>>> import numpy as np
>>> import numpy.linalg as la
>>> np.set_printoptions(suppress=True, linewidth=120)
>>> M = np.load("run0.npy")
>>> print(M)
[[  4   3   1   2   1]
 [ -9 -10 -12 -11 -12]
 [ -3  -4  -6  -5  -6]
 [  9   8   6   7   6]
 [ -6  -7  -9  -8  -9]]
>>> # looks like rank 2
>>> print(la.matrix_power(M, 3))
[[  208   317   535   426   535]
 [-1287 -2088 -3690 -2889 -3690]
 [ -597  -978 -1740 -1359 -1740]
 [  783  1242  2160  1701  2160]
 [ -942 -1533 -2715 -2124 -2715]]
>>> Uu, s, Vh = la.svd(M)
>>> print(s.round(2) + 0)
[35.93  5.36  0.    0.    0.  ]
>>> other = Uu[:, :2] @ np.diag(s[:2]) @ Vh[:2]
>>> print(other.round(2))
[[  4.   3.   1.   2.   1.]
 [ -9. -10. -12. -11. -12.]
 [ -3.  -4.  -6.  -5.  -6.]
 [  9.   8.   6.   7.   6.]
 [ -6.  -7.  -9.  -8.  -9.]]
>>> print(round(float(la.norm(M - other) / la.norm(M)), 2))
0.0
>>> F = np.array([[-9.0, -9.0, 3.0, -2.0],
...     [22.0, 22.0, -8.0, 7.0],
...     [26.0, 26.0, -10.0, 9.0],
...     [-4.0, -4.0, 2.0, -3.0]])
>>> proj = np.triu(np.array([[2, 0, 3, 0], [0, 1, 2, 3], [1, 0, 0, 3], [2, 3, 0, 3]]), 1) + np.eye(4)
>>> other = proj @ F @ la.inv(proj)
>>> print(proj @ F - F @ proj)
[[  78.   78.   15.   45.]
 [  40.   40. -124.  -33.]
 [ -12.  -12. -124.  -57.]
 [   0.    0.   20.    6.]]
>>> print(np.round(np.poly(other), 2) + 0)
[ 1.  0. -7. -6.  0.]
>>> Uu, s, Vh = la.svd(F)
>>> print(np.argmax(s[:-1] / (s[1:] + 1e-6)) + 1)
3
>>> print(s.round(2) + 0)
[53.2   2.02  0.19  0.  ]
>>> other = Uu[:, :3] @ np.diag(s[:3]) @ Vh[:3]
>>> print(np.round(np.abs(F - other).max(), 2))
0.0
>>> print(la.matrix_rank(other))
3
>>> J = np.load("arr.npy")
>>> print(J)
[[-0.22 -0.56  0.24]
 [ 0.48  2.52 -1.26]
 [ 0.67  3.22 -1.59]]
>>> # rows and columns are dependent
>>> print([round(float(x), 2) for x in la.svd(J, compute_uv=False)[:3]])
[4.68, 0.12, 0.0]
>>> print(la.cond(J) > 100)
True
>>> print(np.abs(np.diag(la.qr(J)[1])) > 1e-9)
[ True  True False]
>>> proj = np.triu(np.array([[2, 5, 0], [3, 6, 7], [0, 6, 0]]), 1) + np.eye(3)
>>> other = proj @ J @ la.inv(proj)
>>> print(np.round(np.poly(other), 2) + 0)
[ 1.   -0.71 -0.05  0.  ]
>>> print(np.round(proj @ J - J @ proj, 2))
[[  2.4   13.7   -2.38]
 [  4.69  20.14 -28.77]
 [  0.    -3.35 -22.54]]
>>> print(round(la.det(other), 2))
-0.0
>>> print(la.matrix_rank(other))
2
>>> rng = np.random.default_rng(375)
>>> lab = rng.permutation(3)
>>> print(lab)
[1 0 2]
>>> other = J[lab][:, lab]
>>> print(round(np.trace(other), 2))
0.71
>>> print(other)
[[ 2.52  0.48 -1.26]
 [-0.56 -0.22  0.24]
 [ 3.22  0.67 -1.59]]
>>> print(np.diag(other))
[ 2.52 -0.22 -1.59]
>>> f, g = other[1], other[0]
>>> print(round(f @ f, 2))
0.42
>>> print(np.round(f @ g, 2))
-1.82
>>> p = (f @ g) / (f @ f) * f
>>> print(np.round(la.norm(f + g) ** 2 + la.norm(f - g) ** 2, 2))
17.18
>>> print(p.round(2))
[ 2.43  0.95 -1.04]
>>> print(np.round(g - p, 2))
[ 0.09 -0.47 -0.22]
>>> print(la.matrix_rank(np.outer(f, g)))
1
>>> m1 = np.tril(np.array([[2, 0, 2, 3, 0, 3],
...     [1, 3, 1, 3, -1, 1],
...     [-3, 3, 2, 0, 1, -3],
...     [0, -2, 2, -1, -2, 0],
...     [-2, -1, 2, 2, 0, 0],
...     [-1, 0, 2, 3, -3, -1]]), -1) + np.eye(6, dtype=int)
>>> print(m1)
[[ 1  0  0  0  0  0]
 [ 1  1  0  0  0  0]
 [-3  3  1  0  0  0]
 [ 0 -2  2  1  0  0]
 [-2 -1  2  2  1  0]
 [-1  0  2  3 -3  1]]
>>> # triangular
>>> lab = rng.permutation(6)
>>> print(lab)
[1 3 2 0 4 5]
>>> other = m1[lab][:, lab]
>>> print(round(la.det(other), 2), round(float(la.det(m1[lab])), 2))
1.0 1.0
>>> print(np.diag(other))
[1 1 1 1 1 1]
>>> print(np.prod(np.diag(m1)), round(la.det(m1), 2))
1 1.0
>>> other = np.array([[-3, -1, 2],
...     [0, 1, 2],
...     [0, 3, 2],
...     [0, -3, 0],
...     [-3, -3, 0],
...     [1, -2, -3]])
>>> print(np.einsum("ij,ij->i", m1, m1))
[ 1  2 19  9 14 24]
>>> print(la.matrix_rank(np.vstack([m1, other.T])))
6
>>> print(np.vstack([m1, other.T]).shape)
(9, 6)
>>> print(np.einsum("ik,kj->ij", m1, other))
[[-3 -1  2]
 [-3  0  4]
 [ 9  9  2]
 [ 0  1  0]
 [ 3 -2 -2]
 [13  5 -1]]
